% ipython --no-banner

In [1]: import numpy as np

In [2]: np.set_printoptions(precision=2, suppress=True, linewidth=160)

In [3]: rng = np.random.default_rng(73373)

In [4]: theta = rng.uniform(0, 2 * np.pi, 24)

In [5]: O, _ = np.linalg.qr(np.array([[1.8, 0.6], [-0.4, -1.0], [1.5, -0.9]]))

In [6]: K = 10 * np.c_[np.cos(theta), np.sin(theta)] @ O.T

In [7]: K
Out[7]: 
array([[-5.72, -0.83, -8.16],
       [-8.04,  2.64, -5.33],
       [-8.43,  5.04, -1.91],
       [ 6.18, -6.9 , -3.78],
       [-7.85,  2.21, -5.79],
       [ 1.35, -5.92, -7.95],
       [ 3.18,  3.18,  8.93],
       [-5.85,  6.93,  4.21],
       [-7.98,  6.03,  0.23],
       [ 0.97, -5.74, -8.13],
       [-5.12,  6.93,  5.08],
       [ 8.19, -3.03,  4.88],
       [ 1.04, -5.78, -8.1 ],
       [ 6.5 , -6.84, -3.31],
       [ 5.8 ,  0.75,  8.11],
       [ 0.36,  5.07,  8.61],
       [ 4.5 , -6.86, -5.72],
       [-4.34, -2.2 , -8.74],
       [ 1.  , -5.76, -8.11],
       [ 5.41,  1.17,  8.33],
       [ 2.91,  3.39,  8.95],
       [-5.81,  6.93,  4.27],
       [ 6.92, -6.73, -2.62],
       [-3.37,  6.63,  6.69]])

In [8]: D = np.linalg.norm(K[:, None] - K[None], axis=-1)

In [9]: D.mean(axis=1).argmax()
Out[9]: np.int64(11)

In [10]: D[21].round(6).argsort(kind="stable")[:4]
Out[10]: array([21,  7, 10, 23])

In [11]: np.linalg.norm(K, axis=1)
Out[11]: array([10., 10., 10., 10., 10., 10., 10., 10., 10., 10., 10., 10., 10., 10., 10., 10., 10., 10., 10., 10., 10., 10., 10., 10.])

In [12]: left, s, Vh = np.linalg.svd(K)

In [13]: np.argmax(s[:-1] / (s[1:] + 1e-6)) + 1
Out[13]: np.int64(2)

In [14]: s.round(2) + 0
Out[14]: array([37.79, 31.18,  0.  ])

In [15]: B = left[:, :2] @ np.diag(s[:2]) @ Vh[:2]

In [16]: np.round(np.linalg.norm(K - B, 2), 2), round(float(s[2]), 2)
Out[16]: (np.float64(0.0), 0.0)

In [17]: np.linalg.matrix_rank(B)
Out[17]: np.int64(2)

In [18]: B = K + rng.integers(-2, 3, (24, 2)) @ rng.integers(-2, 3, (2, 3))

In [19]: B.round(2) + 0
Out[19]: 
array([[ -6.72,  -2.83,  -8.16],
       [-10.04,   0.64,  -3.33],
       [-10.43,  -0.96,  -3.91],
       [  7.18,  -4.9 ,  -3.78],
       [ -6.85,   0.21,  -9.79],
       [  3.35,  -1.92,  -7.95],
       [  4.18,   1.18,   4.93],
       [ -7.85,   2.93,   4.21],
       [ -7.98,   6.03,   0.23],
       [ -1.03,  -9.74,  -8.13],
       [ -3.12,   8.93,   3.08],
       [  8.19,  -7.03,   0.88],
       [ -0.96,  -7.78,  -6.1 ],
       [  5.5 ,  -8.84,  -3.31],
       [  3.8 ,  -3.25,   8.11],
       [  1.36,   9.07,  10.61],
       [  5.5 ,  -0.86,  -1.72],
       [ -5.34,  -0.2 ,  -4.74],
       [  0.  ,  -7.76,  -8.11],
       [  5.41,   1.17,   8.33],
       [  4.91,   3.39,   4.95],
       [ -5.81,   2.93,   0.27],
       [  8.92,  -2.73,  -2.62],
       [ -5.37,  -1.37,   2.69]])

In [20]: np.linalg.matrix_rank(B - K, tol=1e-8)
Out[20]: np.int64(2)

In [21]: np.abs(B - K).sum(axis=1)
Out[21]: array([ 3.,  6., 10.,  3.,  7.,  6.,  7.,  6.,  0.,  6.,  6.,  8.,  6.,  3.,  6.,  7., 11.,  7.,  3.,  0.,  6.,  8.,  6., 14.])

In [22]: A = np.load("case15.npy")

In [23]: A
Out[23]: 
array([[ 3.52,  6.47,  1.87],
       [ 0.25,  2.12, -4.08],
       [ 2.79,  7.02,  2.11],
       [ 0.87,  1.65, -3.16],
       [ 4.11,  4.96, -0.39],
       [ 4.83,  6.17,  2.63],
       [ 1.77,  5.54,  1.1 ],
       [ 0.61,  1.53, -3.19],
       [ 4.11,  7.39,  2.45],
       [ 2.66,  4.69,  2.26],
       [ 4.32,  8.07,  1.98],
       [ 3.85,  7.32,  1.78],
       [ 0.41,  1.2 , -2.83],
       [-1.77,  2.57, -3.79],
       [ 1.46,  0.31, -3.84],
       [ 5.88,  5.96,  4.33],
       [ 1.25,  0.12, -2.96],
       [ 0.68,  0.36, -2.84],
       [ 5.15,  3.84,  0.88]])

In [24]: cent = A[[2, 9]].astype(float)

In [25]: for _ in range(5):
    ...:     idx = np.linalg.norm(A[:, None] - cent, axis=-1).argmin(axis=1)
    ...:     cent = np.array([A[idx == j].mean(axis=0) for j in range(2)])
    ...: 

In [26]: idx
Out[26]: array([0, 1, 0, 1, 0, 0, 0, 1, 0, 0, 0, 0, 1, 1, 1, 0, 1, 1, 0])

In [27]: np.bincount(idx)
Out[27]: array([11,  8])

In [28]: cent
Out[28]: 
array([[ 3.91,  6.13,  1.91],
       [ 0.47,  1.23, -3.34]])

In [29]: cent[1] - cent[0]
Out[29]: array([-3.44, -4.9 , -5.25])

In [30]: round(np.linalg.norm(cent[1] - cent[0]), 2)
Out[30]: np.float64(7.96)

In [31]: round(np.linalg.norm(cent, 1), 2), round(np.linalg.norm(cent, np.inf), 2)
Out[31]: (np.float64(7.36), np.float64(11.95))

In [32]: np.linalg.norm(cent, axis=1)
Out[32]: array([7.52, 3.59])

In [33]: round(np.linalg.norm(cent, "nuc"), 2)
Out[33]: np.float64(11.09)

In [34]: np.round(cent[1] @ cent[0], 2)
Out[34]: np.float64(3.02)

In [35]: round(float(np.linalg.norm(cent) ** 2 / np.linalg.norm(cent, 2) ** 2), 2)
Out[35]: 1.22

In [36]: Ac = A - A.mean(axis=0)

In [37]: left, s, Vh = np.linalg.svd(Ac, full_matrices=False)

In [38]: np.round((s ** 2).sum() ** 2 / (s ** 4).sum(), 2)
Out[38]: np.float64(1.23)

In [39]: s
Out[39]: array([17.78,  5.22,  2.95])

In [40]: np.abs(left[:, 0]).argmax()
Out[40]: np.int64(15)

In [41]: np.abs(Vh[-1])
Out[41]: array([0.54, 0.41, 0.74])

In [42]: np.linalg.matrix_rank(Ac)
Out[42]: np.int64(3)

In [43]: np.searchsorted(np.cumsum(s ** 2) / (s ** 2).sum(), 0.9) + 1
Out[43]: np.int64(2)

In [44]: B = np.c_[A[:, :2] @ np.array([[-9, -4], [-6, 7]]), np.array([0, -1, -1, 1, 1, 1, 2, 2, 0, 2, -1, 0, 2, 0, -2, 2, 0, 1, -2])]

In [45]: B
Out[45]: 
array([[-70.5 ,  31.21,   0.  ],
       [-14.97,  13.84,  -1.  ],
       [-67.23,  37.98,  -1.  ],
       [-17.73,   8.07,   1.  ],
       [-66.75,  18.28,   1.  ],
       [-80.49,  23.87,   1.  ],
       [-49.17,  31.7 ,   2.  ],
       [-14.67,   8.27,   2.  ],
       [-81.33,  35.29,   0.  ],
       [-52.08,  22.19,   2.  ],
       [-87.3 ,  39.21,  -1.  ],
       [-78.57,  35.84,   0.  ],
       [-10.89,   6.76,   2.  ],
       [  0.51,  25.07,   0.  ],
       [-15.  ,  -3.67,  -2.  ],
       [-88.68,  18.2 ,   2.  ],
       [-11.97,  -4.16,   0.  ],
       [ -8.28,  -0.2 ,   1.  ],
       [-69.39,   6.28,  -2.  ]])

In [46]: np.round(np.linalg.norm(B - A @ np.linalg.lstsq(A, B)[0], axis=0), 2) + 0
Out[46]: array([0.  , 0.  , 5.78])

In [47]: np.linalg.norm(np.linalg.qr(A)[0].T @ B, axis=0) ** 2 / ((B ** 2).sum(axis=0) + 1e-12)
Out[47]: array([1.  , 1.  , 0.05])

In [48]: F = 0.2 ** np.abs(np.subtract.outer(np.arange(3), np.arange(3)))

In [49]: F
Out[49]: 
array([[1.  , 0.2 , 0.04],
       [0.2 , 1.  , 0.2 ],
       [0.04, 0.2 , 1.  ]])

In [50]: evals, V = np.linalg.eig(F)

In [51]: evals
Out[51]: array([1.3 , 0.96, 0.74])

In [52]: np.sort(np.linalg.eigvals(np.linalg.inv(F)))
Out[52]: array([0.77, 1.04, 1.36])

In [53]: np.round(np.prod(evals), 2)
Out[53]: np.float64(0.92)

In [54]: np.round(F @ V[:, 0] - evals[0] * V[:, 0], 2) + 0
Out[54]: array([0., 0., 0.])

In [55]: B = F / np.linalg.norm(F, axis=1, keepdims=True)

In [56]: G = B @ B.T

In [57]: G[0]
Out[57]: array([1.  , 0.38, 0.12])

In [58]: np.linalg.norm(B, axis=1)
Out[58]: array([1., 1., 1.])

In [59]: B = np.linalg.inv(F)

In [60]: np.round(F @ B, 2) + 0
Out[60]: 
array([[1., 0., 0.],
       [0., 1., 0.],
       [0., 0., 1.]])

In [61]: (np.abs(B) > 1e-9).astype(int)
Out[61]: 
array([[1, 1, 0],
       [1, 1, 1],
       [0, 1, 1]])

In [62]: round(np.linalg.det(F) * np.linalg.det(B), 2)
Out[62]: np.float64(1.0)

In [63]: B.round(2) + 0
Out[63]: 
array([[ 1.04, -0.21,  0.  ],
       [-0.21,  1.08, -0.21],
       [ 0.  , -0.21,  1.04]])

In [64]: round(float(np.linalg.slogdet(F)[0]), 2)
Out[64]: 1.0

In [65]: m1 = np.arange(12).reshape(3, 4) + 4

In [66]: m1
Out[66]: 
array([[ 4,  5,  6,  7],
       [ 8,  9, 10, 11],
       [12, 13, 14, 15]])

In [67]: rk = np.linalg.matrix_rank(m1)

In [68]: rk
Out[68]: np.int64(2)

In [69]: ns = np.linalg.svd(m1)[2][rk:].T

In [70]: np.round(m1 @ ns, 2) + 0
Out[70]: 
array([[0., 0.],
       [0., 0.],
       [0., 0.]])

In [71]: [int(np.linalg.matrix_rank(m1[:i])) for i in range(1, len(m1) + 1)]
Out[71]: [1, 2, 2]

In [72]: ns @ ns.T
Out[72]: 
array([[ 0.3, -0.4, -0.1,  0.2],
       [-0.4,  0.7, -0.2, -0.1],
       [-0.1, -0.2,  0.7, -0.4],
       [ 0.2, -0.1, -0.4,  0.3]])

In [73]: left, s, Vh = np.linalg.svd(m1)

In [74]: V = Vh[:(s > 1e-8).sum()]

In [75]: vec = m1[0] + 3 * m1[2] + rng.integers(2) * np.eye(4)[2]

In [76]: vec
Out[76]: array([40., 44., 49., 52.])

In [77]: V.T @ V
Out[77]: 
array([[ 0.7,  0.4,  0.1, -0.2],
       [ 0.4,  0.3,  0.2,  0.1],
       [ 0.1,  0.2,  0.3,  0.4],
       [-0.2,  0.1,  0.4,  0.7]])

In [78]: np.diag(V.T @ V)
Out[78]: array([0.7, 0.3, 0.3, 0.7])

In [79]: M = np.loadtxt("run7.csv", delimiter=",")

In [80]: M
Out[80]: 
array([[ 0.38,  0.57,  0.68],
       [ 0.35,  0.62,  0.85],
       [-0.19, -0.22, -0.07],
       [ 0.54,  0.8 ,  0.93],
       [-0.38, -0.57, -0.68],
       [-0.01,  0.12,  0.44],
       [ 0.58,  0.81,  0.92],
       [ 0.87,  0.98,  0.99],
       [-0.71, -0.86, -0.86],
       [ 0.21,  0.18, -0.15],
       [ 0.41,  0.71,  0.92],
       [-0.06, -0.03,  0.12],
       [-0.09, -0.17, -0.26],
       [-0.08, -0.28, -0.63],
       [ 0.69,  0.85,  0.85],
       [-0.2 , -0.34, -0.46],
       [-0.53, -0.79, -0.92],
       [-0.05,  0.1 ,  0.5 ],
       [ 0.17,  0.25,  0.28],
       [-0.63, -0.84, -0.92],
       [ 0.8 ,  0.94,  0.96],
       [-0.19, -0.26, -0.24],
       [ 0.01, -0.12, -0.44],
       [-0.55, -0.72, -0.73],
       [-0.09, -0.22, -0.42],
       [ 0.39,  0.65,  0.85]])

In [81]: u = np.array([4, 3, -2])

In [82]: np.cross(K[0, :3], K[5, :3])
Out[82]: array([-41.7 , -56.49,  34.97])

In [83]: np.convolve(K[0], u)
Out[83]: array([-22.88, -20.48, -23.7 , -22.82,  16.32])

In [84]: np.polyval(u, K[0])
Out[84]: array([111.68,  -1.73, 239.92])

In [85]: O, V = np.linalg.qr(M[:, :2])[0], np.linalg.qr(M[:, 2:])[0]

In [86]: s = np.linalg.svd(O.T @ V, compute_uv=False)

In [87]: s
Out[87]: array([0.99])

In [88]: np.degrees(np.arccos(s.clip(0, 1)))
Out[88]: array([7.27])

In [89]: Ac = M - M.mean(axis=0)

In [90]: V = np.linalg.svd(Ac)[2][:2]

In [91]: B = Ac - Ac @ V.T @ V

In [92]: B.std(axis=0)
Out[92]: array([0.01, 0.02, 0.01])

In [93]: np.round(np.cov(Ac @ V.T, rowvar=False), 2) + 0
Out[93]: 
array([[0.99, 0.  ],
       [0.  , 0.03]])

In [94]: hat = M @ np.linalg.solve(M.T @ M, M.T)

In [95]: np.allclose(hat @ hat, hat)
Out[95]: True

In [96]: round(np.trace(hat), 2)
Out[96]: np.float64(3.0)

In [97]: np.round(np.linalg.eigvalsh(hat), 2) + 0
Out[97]: array([0., 0., 0., 0., 0., 0., 0., 0., 0., 0., 0., 0., 0., 0., 0., 0., 0., 0., 0., 0., 0., 0., 0., 1., 1., 1.])

In [98]: Ac = M - M.mean(axis=0)

In [99]: left, s, Vh = np.linalg.svd(Ac, full_matrices=False)

In [100]: np.linalg.matrix_rank(Ac)
Out[100]: np.int64(3)

In [101]: np.round(Ac.mean(axis=0), 2) + 0
Out[101]: array([0., 0., 0.])

In [102]: np.searchsorted(np.cumsum(s ** 2) / (s ** 2).sum(), 0.9) + 1
Out[102]: np.int64(1)

In [103]: np.abs(Vh[-1])
Out[103]: array([0.62, 0.74, 0.26])

In [104]: feats = np.load("data.npy")

In [105]: feats.round(2) + 0
Out[105]: 
array([[-0.84,  0.44, -0.33,  0.  ],
       [-0.35, -0.85, -0.25,  0.32],
       [ 0.15,  0.29,  0.  ,  0.94],
       [-0.39, -0.08,  0.91,  0.08]])

In [106]: # columns are unit length and at right angles

In [107]: vec = np.array([1, -2, -2, -3])

In [108]: y = feats @ vec

In [109]: y
Out[109]: array([-1.05,  0.89, -3.28, -2.31])

In [110]: np.linalg.solve(feats, -3 * y)
Out[110]: array([-3.,  6.,  6.,  9.])

In [111]: np.linalg.solve(feats, y)
Out[111]: array([ 1., -2., -2., -3.])

In [112]: np.round(np.linalg.solve(feats, feats[:, 1]), 2) + 0
Out[112]: array([0., 1., 0., 0.])

In [113]: np.round(np.linalg.solve(feats.T, feats[3]), 2) + 0
Out[113]: array([0., 0., 0., 1.])

In [114]: round(float(feats[:, 1] @ feats[:, 3]), 2)
Out[114]: -0.0

In [115]: np.linalg.svd(feats, compute_uv=False)
Out[115]: array([1., 1., 1., 1.])

In [116]: np.round(feats @ feats.T, 2) + 0
Out[116]: 
array([[1., 0., 0., 0.],
       [0., 1., 0., 0.],
       [0., 0., 1., 0.],
       [0., 0., 0., 1.]])

In [117]: B = feats / np.sqrt((feats ** 2).mean(axis=1, keepdims=True))

In [118]: B[1]
Out[118]: array([-0.69, -1.69, -0.5 ,  0.64])

In [119]: np.linalg.matrix_rank(feats - feats.mean(axis=1, keepdims=True))
Out[119]: np.int64(3)
